$ python -q
>>> import numpy as np
>>> from numpy import linalg as LA
>>> np.set_printoptions(precision=1, suppress=True, linewidth=120)
>>> tidy = lambda a: np.round(a, 1) + 0
>>> X = np.loadtxt("run5.csv", delimiter=",")
>>> X
array([[0., 0., 0., 0., 0., 0., 0., 1.],
       [1., 0., 0., 0., 0., 0., 0., 0.],
       [0., 1., 0., 0., 0., 0., 0., 0.],
       [0., 0., 0., 0., 0., 0., 1., 0.],
       [0., 0., 0., 0., 1., 0., 0., 0.],
       [0., 0., 1., 0., 0., 0., 0., 0.],
       [0., 0., 0., 1., 0., 0., 0., 0.],
       [0., 0., 0., 0., 0., 1., 0., 0.]])
>>> u = np.array([2, 3, 3, 4, 0, 5, 3, 3])
>>> M2 = X + np.outer(u, np.eye(8)[3])
>>> M2
array([[0., 0., 0., 2., 0., 0., 0., 1.],
       [1., 0., 0., 3., 0., 0., 0., 0.],
       [0., 1., 0., 3., 0., 0., 0., 0.],
       [0., 0., 0., 4., 0., 0., 1., 0.],
       [0., 0., 0., 0., 1., 0., 0., 0.],
       [0., 0., 1., 5., 0., 0., 0., 0.],
       [0., 0., 0., 4., 0., 0., 0., 0.],
       [0., 0., 0., 3., 0., 1., 0., 0.]])
>>> A = np.load("test9.npy")
>>> A
array([[ 2,  2, -2, -1],
       [ 2,  2, -2,  0],
       [ 0,  2, -1,  1],
       [-2, -2,  2, -1],
       [-2, -2, -2, -2],
       [ 0, -1,  0, -1],
       [-1,  2, -1,  0],
       [ 1,  1, -2, -2]])
>>> M2 = np.c_[A[:, :3] @ np.array([[-2, -1, -1], [0, 2, 2], [2, 1, 1]]), np.array([0, -2, 2, 1, 0, -1, 2, 2])]
>>> M2
array([[-8,  0,  0,  0],
       [-8,  0,  0, -2],
       [-2,  3,  3,  2],
       [ 8,  0,  0,  1],
       [ 0, -4, -4,  0],
       [ 0, -2, -2, -1],
       [ 0,  4,  4,  2],
       [-6, -1, -1,  2]])
>>> LA.matrix_rank(M2)
np.int64(3)
>>> tidy(LA.norm(LA.qr(A)[0].T @ M2, axis=0) ** 2 / ((M2 ** 2).sum(axis=0) + 1e-12))
array([1. , 1. , 1. , 0.7])
>>> t = np.deg2rad(45)
>>> E = np.eye(9)
>>> E[np.ix_([8, 2], [8, 2])] = [[np.cos(t), -np.sin(t)], [np.sin(t), np.cos(t)]]
>>> tidy(E)
array([[ 1. ,  0. ,  0. ,  0. ,  0. ,  0. ,  0. ,  0. ,  0. ],
       [ 0. ,  1. ,  0. ,  0. ,  0. ,  0. ,  0. ,  0. ,  0. ],
       [ 0. ,  0. ,  0.7,  0. ,  0. ,  0. ,  0. ,  0. ,  0.7],
       [ 0. ,  0. ,  0. ,  1. ,  0. ,  0. ,  0. ,  0. ,  0. ],
       [ 0. ,  0. ,  0. ,  0. ,  1. ,  0. ,  0. ,  0. ,  0. ],
       [ 0. ,  0. ,  0. ,  0. ,  0. ,  1. ,  0. ,  0. ,  0. ],
       [ 0. ,  0. ,  0. ,  0. ,  0. ,  0. ,  1. ,  0. ,  0. ],
       [ 0. ,  0. ,  0. ,  0. ,  0. ,  0. ,  0. ,  1. ,  0. ],
       [ 0. ,  0. , -0.7,  0. ,  0. ,  0. ,  0. ,  0. ,  0.7]])
>>> LA.matrix_rank(A)
np.int64(4)
>>> A - A[0]
array([[ 0,  0,  0,  0],
       [ 0,  0,  0,  1],
       [-2,  0,  1,  2],
       [-4, -4,  4,  0],
       [-4, -4,  0, -1],
       [-2, -3,  2,  0],
       [-3,  0,  1,  1],
       [-1, -1,  0, -1]])
>>> np.count_nonzero(A)
np.int64(27)
>>> A.sum(axis=0)
array([ 0,  4, -8, -6])
>>> A.sum(axis=1)
array([ 1,  2,  2, -3, -8, -2,  0, -2])
>>> data = np.load("layer7.npy")
>>> data
array([[ 0,  1, -2,  1, -1, -3, -3, -2, -2],
       [ 0,  0,  1, -3, -2, -3, -1, -2,  2],
       [ 0,  0,  0,  0,  2,  2, -1,  2, -3],
       [ 0,  0,  0,  0, -2,  3, -1, -2,  3],
       [ 0,  0,  0,  0,  0,  1,  3, -1, -1],
       [ 0,  0,  0,  0,  0,  0,  3,  0, -2],
       [ 0,  0,  0,  0,  0,  0,  0, -1,  1],
       [ 0,  0,  0,  0,  0,  0,  0,  0, -1],
       [ 0,  0,  0,  0,  0,  0,  0,  0,  0]])
>>> data @ data
array([[  0,   0,   1,  -3,  -8,  -5, -12,  -4,  17],
       [  0,   0,   0,   0,   8,  -9, -13,  11,  -3],
       [  0,   0,   0,   0,   0,   2,  12,  -1,  -9],
       [  0,   0,   0,   0,   0,  -2,   3,   3,  -3],
       [  0,   0,   0,   0,   0,   0,   3,  -3,   2],
       [  0,   0,   0,   0,   0,   0,   0,  -3,   3],
       [  0,   0,   0,   0,   0,   0,   0,   0,   1],
       [  0,   0,   0,   0,   0,   0,   0,   0,   0],
       [  0,   0,   0,   0,   0,   0,   0,   0,   0]])
>>> LA.matrix_power(data, 4)
array([[  0,   0,   0,   0,   0,   8, -21,  29, -43],
       [  0,   0,   0,   0,   0,   0,  24,   3, -24],
       [  0,   0,   0,   0,   0,   0,   0,  -6,  18],
       [  0,   0,   0,   0,   0,   0,   0,   6,  -3],
       [  0,   0,   0,   0,   0,   0,   0,   0,   3],
       [  0,   0,   0,   0,   0,   0,   0,   0,   0],
       [  0,   0,   0,   0,   0,   0,   0,   0,   0],
       [  0,   0,   0,   0,   0,   0,   0,   0,   0],
       [  0,   0,   0,   0,   0,   0,   0,   0,   0]])
>>> np.allclose(data, data.T)
False
>>> np.allclose(data @ data.T, data.T @ data)
False
>>> tidy(np.sort(np.abs(LA.eigvals(data))))
array([0., 0., 0., 0., 0., 0., 0., 0., 0.])
>>> np.trace(data)
np.int64(0)
>>> tidy(np.abs(LA.eigvals(data)).max())
np.float64(0.0)
>>> LA.matrix_rank(data - data[0, 0] * np.eye(9))
np.int64(7)
>>> data @ data
array([[  0,   0,   1,  -3,  -8,  -5, -12,  -4,  17],
       [  0,   0,   0,   0,   8,  -9, -13,  11,  -3],
       [  0,   0,   0,   0,   0,   2,  12,  -1,  -9],
       [  0,   0,   0,   0,   0,  -2,   3,   3,  -3],
       [  0,   0,   0,   0,   0,   0,   3,  -3,   2],
       [  0,   0,   0,   0,   0,   0,   0,  -3,   3],
       [  0,   0,   0,   0,   0,   0,   0,   0,   1],
       [  0,   0,   0,   0,   0,   0,   0,   0,   0],
       [  0,   0,   0,   0,   0,   0,   0,   0,   0]])
>>> np.prod(np.diag(data)), tidy(LA.det(data))
(np.int64(0), np.float64(0.0))
